In [1]: import numpy as np

In [2]: from numpy import linalg as LA

In [3]: np.set_printoptions(suppress=True, linewidth=200)

In [4]: tidy = lambda a: np.round(a, 2) + 0

In [5]: E = np.minimum.outer(np.arange(1, 10), np.arange(1, 10)) * 2

In [6]: E
Out[6]: 
array([[ 2,  2,  2,  2,  2,  2,  2,  2,  2],
       [ 2,  4,  4,  4,  4,  4,  4,  4,  4],
       [ 2,  4,  6,  6,  6,  6,  6,  6,  6],
       [ 2,  4,  6,  8,  8,  8,  8,  8,  8],
       [ 2,  4,  6,  8, 10, 10, 10, 10, 10],
       [ 2,  4,  6,  8, 10, 12, 12, 12, 12],
       [ 2,  4,  6,  8, 10, 12, 14, 14, 14],
       [ 2,  4,  6,  8, 10, 12, 14, 16, 16],
       [ 2,  4,  6,  8, 10, 12, 14, 16, 18]])

In [7]: x = np.array([1, 2, 1, 2, 1, 1, 2, 1, 3])

In [8]: h = np.maximum(E @ x, 0)

In [9]: E * (h > 1e-9)[:, None]
Out[9]: 
array([[ 2,  2,  2,  2,  2,  2,  2,  2,  2],
       [ 2,  4,  4,  4,  4,  4,  4,  4,  4],
       [ 2,  4,  6,  6,  6,  6,  6,  6,  6],
       [ 2,  4,  6,  8,  8,  8,  8,  8,  8],
       [ 2,  4,  6,  8, 10, 10, 10, 10, 10],
       [ 2,  4,  6,  8, 10, 12, 12, 12, 12],
       [ 2,  4,  6,  8, 10, 12, 14, 14, 14],
       [ 2,  4,  6,  8, 10, 12, 14, 16, 16],
       [ 2,  4,  6,  8, 10, 12, 14, 16, 18]])

In [10]: E.T @ h
Out[10]: array([ 1856,  3656,  5348,  6888,  8236,  9360, 10232, 10828, 11132])

In [11]: np.maximum(E @ (3 * x), 0)
Out[11]: array([ 84, 162, 228, 288, 336, 378, 414, 438, 456])

In [12]: np.tanh(E @ x)
Out[12]: array([1., 1., 1., 1., 1., 1., 1., 1., 1.])

In [13]: blk = np.stack([E, 4 * E, E[::-1]])

In [14]: blk.sum(axis=0)
Out[14]: 
array([[12, 14, 16, 18, 20, 22, 24, 26, 28],
       [12, 24, 26, 28, 30, 32, 34, 36, 36],
       [12, 24, 36, 38, 40, 42, 44, 44, 44],
       [12, 24, 36, 48, 50, 52, 52, 52, 52],
       [12, 24, 36, 48, 60, 60, 60, 60, 60],
       [12, 24, 36, 48, 58, 68, 68, 68, 68],
       [12, 24, 36, 46, 56, 66, 76, 76, 76],
       [12, 24, 34, 44, 54, 64, 74, 84, 84],
       [12, 22, 32, 42, 52, 62, 72, 82, 92]])

In [15]: LA.matrix_rank(blk.reshape(3, -1))
Out[15]: np.int64(2)

In [16]: tidy(LA.norm(blk, axis=(1, 2)))
Out[16]: array([ 73.89, 295.57,  73.89])

In [17]: m1 = np.loadtxt("out10.csv", delimiter=",")

In [18]: m1
Out[18]: 
array([[5., 1., 0., 0., 0., 0., 0., 0., 0., 0., 0., 0., 0., 0., 0.],
       [0., 5., 1., 0., 0., 0., 0., 0., 0., 0., 0., 0., 0., 0., 0.],
       [0., 0., 5., 1., 0., 0., 0., 0., 0., 0., 0., 0., 0., 0., 0.],
       [0., 0., 0., 5., 1., 0., 0., 0., 0., 0., 0., 0., 0., 0., 0.],
       [0., 0., 0., 0., 5., 1., 0., 0., 0., 0., 0., 0., 0., 0., 0.],
       [0., 0., 0., 0., 0., 5., 1., 0., 0., 0., 0., 0., 0., 0., 0.],
       [0., 0., 0., 0., 0., 0., 5., 1., 0., 0., 0., 0., 0., 0., 0.],
       [0., 0., 0., 0., 0., 0., 0., 5., 1., 0., 0., 0., 0., 0., 0.],
       [0., 0., 0., 0., 0., 0., 0., 0., 5., 1., 0., 0., 0., 0., 0.],
       [0., 0., 0., 0., 0., 0., 0., 0., 0., 5., 1., 0., 0., 0., 0.],
       [0., 0., 0., 0., 0., 0., 0., 0., 0., 0., 5., 1., 0., 0., 0.],
       [0., 0., 0., 0., 0., 0., 0., 0., 0., 0., 0., 5., 1., 0., 0.],
       [0., 0., 0., 0., 0., 0., 0., 0., 0., 0., 0., 0., 5., 1., 0.],
       [0., 0., 0., 0., 0., 0., 0., 0., 0., 0., 0., 0., 0., 5., 1.],
       [0., 0., 0., 0., 0., 0., 0., 0., 0., 0., 0., 0., 0., 0., 5.]])

In [19]: x = np.array([0, -1, -7, 4, 9, 0, 6, 2, 7, -4, 1, -9, 0, -6, -4])

In [20]: rhs = m1 @ x

In [21]: rhs
Out[21]: array([ -1., -12., -31.,  29.,  45.,   6.,  32.,  17.,  31., -19.,  -4., -45.,  -6., -34., -20.])

In [22]: tidy(LA.solve(m1, m1[:, 10]))
Out[22]: array([0., 0., 0., 0., 0., 0., 0., 0., 0., 0., 1., 0., 0., 0., 0.])

In [23]: tidy(LA.solve(m1, -1 * rhs))
Out[23]: array([ 0.,  1.,  7., -4., -9.,  0., -6., -2., -7.,  4., -1.,  9.,  0.,  6.,  4.])

In [24]: LA.solve(m1, rhs[:-1])
ValueError: solve1: Input operand 1 has a mismatch in its core dimension 0, with gufunc signature (m,m),(m)->(m) (size 14 is different from 15)


In [25]: M2 = m1[0, 0] * m1[1:] - np.outer(m1[1:, 0], m1[0])

In [26]: M2
Out[26]: 
array([[ 0., 25.,  5.,  0.,  0.,  0.,  0.,  0.,  0.,  0.,  0.,  0.,  0.,  0.,  0.],
       [ 0.,  0., 25.,  5.,  0.,  0.,  0.,  0.,  0.,  0.,  0.,  0.,  0.,  0.,  0.],
       [ 0.,  0.,  0., 25.,  5.,  0.,  0.,  0.,  0.,  0.,  0.,  0.,  0.,  0.,  0.],
       [ 0.,  0.,  0.,  0., 25.,  5.,  0.,  0.,  0.,  0.,  0.,  0.,  0.,  0.,  0.],
       [ 0.,  0.,  0.,  0.,  0., 25.,  5.,  0.,  0.,  0.,  0.,  0.,  0.,  0.,  0.],
       [ 0.,  0.,  0.,  0.,  0.,  0., 25.,  5.,  0.,  0.,  0.,  0.,  0.,  0.,  0.],
       [ 0.,  0.,  0.,  0.,  0.,  0.,  0., 25.,  5.,  0.,  0.,  0.,  0.,  0.,  0.],
       [ 0.,  0.,  0.,  0.,  0.,  0.,  0.,  0., 25.,  5.,  0.,  0.,  0.,  0.,  0.],
       [ 0.,  0.,  0.,  0.,  0.,  0.,  0.,  0.,  0., 25.,  5.,  0.,  0.,  0.,  0.],
       [ 0.,  0.,  0.,  0.,  0.,  0.,  0.,  0.,  0.,  0., 25.,  5.,  0.,  0.,  0.],
       [ 0.,  0.,  0.,  0.,  0.,  0.,  0.,  0.,  0.,  0.,  0., 25.,  5.,  0.,  0.],
       [ 0.,  0.,  0.,  0.,  0.,  0.,  0.,  0.,  0.,  0.,  0.,  0., 25.,  5.,  0.],
       [ 0.,  0.,  0.,  0.,  0.,  0.,  0.,  0.,  0.,  0.,  0.,  0.,  0., 25.,  5.],
       [ 0.,  0.,  0.,  0.,  0.,  0.,  0.,  0.,  0.,  0.,  0.,  0.,  0.,  0., 25.]])

In [27]: m1[:, 0] / m1[0, 0]
Out[27]: array([1., 0., 0., 0., 0., 0., 0., 0., 0., 0., 0., 0., 0., 0., 0.])

In [28]: arr = np.load("block2.npy")

In [29]: arr
Out[29]: 
array([[ 0,  0,  3, -3, -3, -2,  1,  2,  1, -3,  1,  3,  3,  2,  2,  3],
       [ 0,  0, -3,  3, -1, -3,  2, -2,  0, -2, -2, -2,  0, -2,  2, -2],
       [ 0,  0,  0,  2,  2,  2,  2,  1, -2, -3,  1, -3,  3, -2,  2,  1],
       [ 0,  0,  0,  0,  1, -1, -1, -2, -1,  1,  2, -1,  3, -3,  0,  1],
       [ 0,  0,  0,  0,  0,  1,  2,  1, -1,  2,  2, -1,  1,  2, -3,  3],
       [ 0,  0,  0,  0,  0,  0, -2, -2,  3, -3, -2,  1,  0,  3,  1, -2],
       [ 0,  0,  0,  0,  0,  0,  0,  0, -1,  0, -1,  3, -2,  1,  1, -1],
       [ 0,  0,  0,  0,  0,  0,  0,  0, -3,  1, -2,  3,  2,  1, -3,  1],
       [ 0,  0,  0,  0,  0,  0,  0,  0,  0, -2, -2,  1,  3,  0,  1, -1],
       [ 0,  0,  0,  0,  0,  0,  0,  0,  0,  0, -3,  3,  1,  3,  0,  2],
       [ 0,  0,  0,  0,  0,  0,  0,  0,  0,  0,  0,  0,  3, -3, -2, -1],
       [ 0,  0,  0,  0,  0,  0,  0,  0,  0,  0,  0,  0,  3,  0, -2, -3],
       [ 0,  0,  0,  0,  0,  0,  0,  0,  0,  0,  0,  0,  0,  0,  3,  2],
       [ 0,  0,  0,  0,  0,  0,  0,  0,  0,  0,  0,  0,  0,  0,  3, -2],
       [ 0,  0,  0,  0,  0,  0,  0,  0,  0,  0,  0,  0,  0,  0,  0,  2],
       [ 0,  0,  0,  0,  0,  0,  0,  0,  0,  0,  0,  0,  0,  0,  0,  0]])

In [30]: np.argsort(-LA.norm(arr, axis=0).round(6), kind="stable")[:3]
Out[30]: array([12, 14, 15])

In [31]: [round(float(x), 2) for x in LA.svd(arr, compute_uv=False)[:3]]
Out[31]: [11.2, 10.24, 9.19]

In [32]: U, s, VT = LA.svd(arr)

In [33]: np.argmax(s[:-1] / (s[1:] + 1e-6)) + 1
Out[33]: np.int64(14)

In [34]: tidy(s)
Out[34]: array([11.2 , 10.24,  9.19,  7.96,  6.24,  5.32,  4.74,  4.29,  2.78,  2.13,  1.05,  0.49,  0.27,  0.18,  0.  ,  0.  ])

In [35]: M2 = U[:, :14] @ np.diag(s[:14]) @ VT[:14]

In [36]: LA.matrix_rank(arr, rtol=0.05)
Out[36]: np.int64(11)

In [37]: tidy(LA.norm(arr - M2, 2)), tidy(s[14])
Out[37]: (np.float64(0.0), np.float64(0.0))

In [38]: tidy(LA.norm(arr - M2) / LA.norm(arr))
Out[38]: np.float64(0.0)

In [39]: def softmax(z):
    ...:     e = np.exp(z - z.max(axis=-1, keepdims=True))
    ...:     return e / e.sum(axis=-1, keepdims=True)
    ...: 

In [40]: tidy(softmax(arr[15]))
Out[40]: array([0.06, 0.06, 0.06, 0.06, 0.06, 0.06, 0.06, 0.06, 0.06, 0.06, 0.06, 0.06, 0.06, 0.06, 0.06, 0.06])

In [41]: tidy(softmax(10 * arr[15]))
Out[41]: array([0.06, 0.06, 0.06, 0.06, 0.06, 0.06, 0.06, 0.06, 0.06, 0.06, 0.06, 0.06, 0.06, 0.06, 0.06, 0.06])

In [42]: tidy(softmax(arr[15] + 2))
Out[42]: array([0.06, 0.06, 0.06, 0.06, 0.06, 0.06, 0.06, 0.06, 0.06, 0.06, 0.06, 0.06, 0.06, 0.06, 0.06, 0.06])

In [43]: scores = arr @ arr.T / np.sqrt(16)

In [44]: tidy(softmax(scores)[15] @ arr)
Out[44]: array([ 0.  ,  0.  ,  0.  ,  0.12, -0.06, -0.19,  0.25, -0.12, -0.25, -0.56, -0.38,  0.44,  1.25,  0.12,  0.31,  0.19])
